$ ipython --no-banner

In [1]: import numpy as np

In [2]: np.set_printoptions(suppress=True, linewidth=100)

In [3]: rd = lambda a: np.round(a, 2) + 0

In [4]: X = np.loadtxt("out6.csv", delimiter=",")

In [5]: X
Out[5]: 
array([[ 2.,  3.,  5.,  6.,  6.,  4.,  9.,  8.,  8.,  3.],
       [ 4.,  6.,  7., 10., 11.,  9., 14., 11., 13.,  7.],
       [ 1.,  3.,  5.,  3.,  4.,  1.,  6.,  5.,  5.,  1.],
       [ 8., 15., 15., 16., 20., 14., 25., 20., 24., 11.],
       [ 4.,  9., 10.,  8., 11.,  6., 14., 11., 13.,  5.],
       [ 2.,  6.,  7.,  4.,  7.,  3.,  8.,  5.,  7.,  3.],
       [ 3.,  3.,  5.,  9.,  8.,  7., 12., 11., 11.,  5.],
       [ 5., 12., 13.,  9., 13.,  6., 17., 14., 16.,  5.],
       [ 3.,  6.,  7.,  7.,  9.,  6., 11.,  8., 10.,  5.],
       [ 1.,  0.,  2.,  5.,  4.,  4.,  6.,  5.,  5.,  3.],
       [ 3.,  9., 11.,  5.,  8.,  1., 12., 11., 11.,  1.],
       [ 7., 18., 17., 11., 19., 10., 21., 14., 20.,  9.],
       [ 2.,  6.,  6.,  4.,  8.,  5.,  7.,  2.,  6.,  5.],
       [ 1.,  0.,  2.,  5.,  4.,  4.,  6.,  5.,  5.,  3.],
       [ 6.,  9.,  8., 14., 17., 16., 18., 11., 17., 13.],
       [ 6., 12., 12., 12., 16., 11., 19., 14., 18.,  9.],
       [ 5., 12., 13.,  9., 13.,  6., 17., 14., 16.,  5.],
       [ 6., 18., 17.,  8., 17.,  7., 18., 11., 17.,  7.],
       [ 5.,  6.,  7., 13., 13., 12., 17., 14., 16.,  9.],
       [ 1.,  3.,  4.,  3.,  5.,  3.,  5.,  2.,  4.,  3.],
       [ 6., 12., 11., 12., 17., 13., 18., 11., 17., 11.],
       [ 5.,  6.,  8., 13., 12., 10., 18., 17., 17.,  7.],
       [ 6., 12., 11., 12., 17., 13., 18., 11., 17., 11.],
       [ 2.,  3.,  4.,  6.,  7.,  6.,  8.,  5.,  7.,  5.],
       [ 0.,  0.,  2.,  2.,  2.,  1.,  3.,  2.,  2.,  1.],
       [ 6.,  9., 10., 14., 15., 12., 20., 17., 19.,  9.],
       [ 9., 18., 17., 17., 23., 16., 27., 20., 26., 13.],
       [ 6.,  9., 10., 14., 15., 12., 20., 17., 19.,  9.],
       [ 4., 12., 11.,  6., 13.,  7., 12.,  5., 11.,  7.],
       [ 7., 15., 14., 13., 19., 13., 21., 14., 20., 11.],
       [ 3.,  6.,  6.,  7., 10.,  8., 10.,  5.,  9.,  7.],
       [ 9., 18., 17., 17., 23., 16., 27., 20., 26., 13.],
       [ 6., 12., 12., 12., 16., 11., 19., 14., 18.,  9.],
       [ 2.,  3.,  5.,  6.,  6.,  4.,  9.,  8.,  8.,  3.],
       [ 6., 12., 13., 12., 15.,  9., 20., 17., 19.,  7.]])

In [6]: labels = X[:, 5] > np.median(X[:, 5])

In [7]: r0 = X[labels].mean(axis=0) - X[~labels].mean(axis=0)

In [8]: ((X - X.mean(axis=0)) @ r0 > 0).astype(int)
Out[8]: 
array([0, 0, 0, 1, 0, 0, 0, 1, 0, 0, 0, 1, 0, 0, 1, 1, 1, 1, 1, 0, 1, 1, 1, 0, 0, 1, 1, 1, 0, 1, 0,
       1, 1, 0, 1])

In [9]: np.argsort(-np.abs(r0).round(6), kind="stable")
Out[9]: array([6, 8, 4, 5, 7, 3, 9, 1, 2, 0])

In [10]: labels.astype(int)
Out[10]: 
array([0, 1, 0, 1, 0, 0, 0, 0, 0, 0, 0, 1, 0, 0, 1, 1, 0, 0, 1, 0, 1, 1, 1, 0, 0, 1, 1, 1, 0, 1, 1,
       1, 1, 0, 1])

In [11]: U, sig, vt = np.linalg.svd(X)

In [12]: rd(sig)
Out[12]: array([209.7 ,  23.5 ,  18.12,   4.67,   0.  ,   0.  ,   0.  ,   0.  ,   0.  ,   0.  ])

In [13]: M2 = U[:, :4] @ np.diag(sig[:4]) @ vt[:4]

In [14]: rd(np.abs(X - M2).max())
Out[14]: np.float64(0.0)

In [15]: np.linalg.matrix_rank(X, rtol=0.05)
Out[15]: np.int64(3)

In [16]: x = np.array([6, 4, 7, 7, 0, 0, 2, 7, 6, 1])

In [17]: X @ x
Out[17]: 
array([226., 357., 152., 670., 374., 209., 300., 465., 283., 135., 334., 579., 175., 135., 454.,
       505., 465., 505., 431., 118., 471., 465., 471., 192.,  61., 522., 727., 522., 323., 562.,
       249., 727., 505., 226., 539.])

In [18]: (X @ x).argmax()
Out[18]: np.int64(26)

In [19]: X @ np.eye(10)[2]
Out[19]: 
array([ 5.,  7.,  5., 15., 10.,  7.,  5., 13.,  7.,  2., 11., 17.,  6.,  2.,  8., 12., 13., 17.,
        7.,  4., 11.,  8., 11.,  4.,  2., 10., 17., 10., 11., 14.,  6., 17., 12.,  5., 13.])

In [20]: np.linalg.norm(X @ x) <= np.linalg.norm(X, 2) * np.linalg.norm(x) + 1e-9
Out[20]: np.True_

In [21]: (X * x).sum(axis=1)
Out[21]: 
array([226., 357., 152., 670., 374., 209., 300., 465., 283., 135., 334., 579., 175., 135., 454.,
       505., 465., 505., 431., 118., 471., 465., 471., 192.,  61., 522., 727., 522., 323., 562.,
       249., 727., 505., 226., 539.])

In [22]: np.einsum("ij,j->i", X, x)
Out[22]: 
array([226., 357., 152., 670., 374., 209., 300., 465., 283., 135., 334., 579., 175., 135., 454.,
       505., 465., 505., 431., 118., 471., 465., 471., 192.,  61., 522., 727., 522., 323., 562.,
       249., 727., 505., 226., 539.])
